In [1]: import numpy as np

In [2]: import numpy.linalg as la

In [3]: np.set_printoptions(precision=2, suppress=True, linewidth=120, legacy="1.25")

In [4]: B = np.array([[5]])

In [5]: Z = np.array([[0, 2, 3, 2, 3, 0],
   ...:     [1, 0, 0, 2, 2, 2],
   ...:     [0, 1, 1, 0, 3, 0],
   ...:     [1, 1, 1, 2, 2, 3],
   ...:     [2, 0, 1, 0, 2, 2],
   ...:     [3, 1, 2, 0, 1, 2]])

In [6]: J = np.block([[B, np.array([[-1, -1, 2, 2, 2, -2]])], [np.zeros((6, 1)), Z]])

In [7]: print(J)
[[ 5. -1. -1.  2.  2.  2. -2.]
 [ 0.  0.  2.  3.  2.  3.  0.]
 [ 0.  1.  0.  0.  2.  2.  2.]
 [ 0.  0.  1.  1.  0.  3.  0.]
 [ 0.  1.  1.  1.  2.  2.  3.]
 [ 0.  2.  0.  1.  0.  2.  2.]
 [ 0.  3.  1.  2.  0.  1.  2.]]

In [8]: r0 = np.array([1, 3, 0, 3, 3, 1, 1])

In [9]: B = J + np.outer(r0, np.eye(7)[6])

In [10]: print(la.matrix_rank(la.inv(B) - la.inv(J), tol=1e-8))
1

In [11]: print(round(float(la.det(B) / la.det(J)), 2), np.round(1 + la.solve(J, r0)[6], 2))
2.26 2.26

In [12]: rng = np.random.default_rng(84018)

In [13]: B = J + rng.integers(-2, 3, (7, 5)) @ rng.integers(-2, 3, (5, 7))

In [14]: print(B)
[[ 11.   4.  -3.   6.  -6.   3.  -8.]
 [  4.  -6.  -1.   5.   1.  11.   6.]
 [  4.   3.   2.  -8.  -4.   4.  -2.]
 [  0.   3.   0.   1.  -7.  -2.  -4.]
 [ -1.   4.   1.   1.   1.  -1.   2.]
 [-10.  -2.   2.  -1.  10.  -4.   8.]
 [  0.   6.   2.  -4.  -5.  -2.   0.]]

In [15]: print(B - J)
[[  6.   5.  -2.   4.  -8.   1.  -6.]
 [  4.  -6.  -3.   2.  -1.   8.   6.]
 [  4.   2.   2.  -8.  -6.   2.  -4.]
 [  0.   3.  -1.   0.  -7.  -5.  -4.]
 [ -1.   3.   0.   0.  -1.  -3.  -1.]
 [-10.  -4.   2.  -2.  10.  -6.   6.]
 [  0.   3.   1.  -6.  -5.  -3.  -2.]]

In [16]: print(np.round(la.svd(B - J, compute_uv=False), 2) + 0)
[23.97 16.51 10.71  5.25  1.86  0.    0.  ]
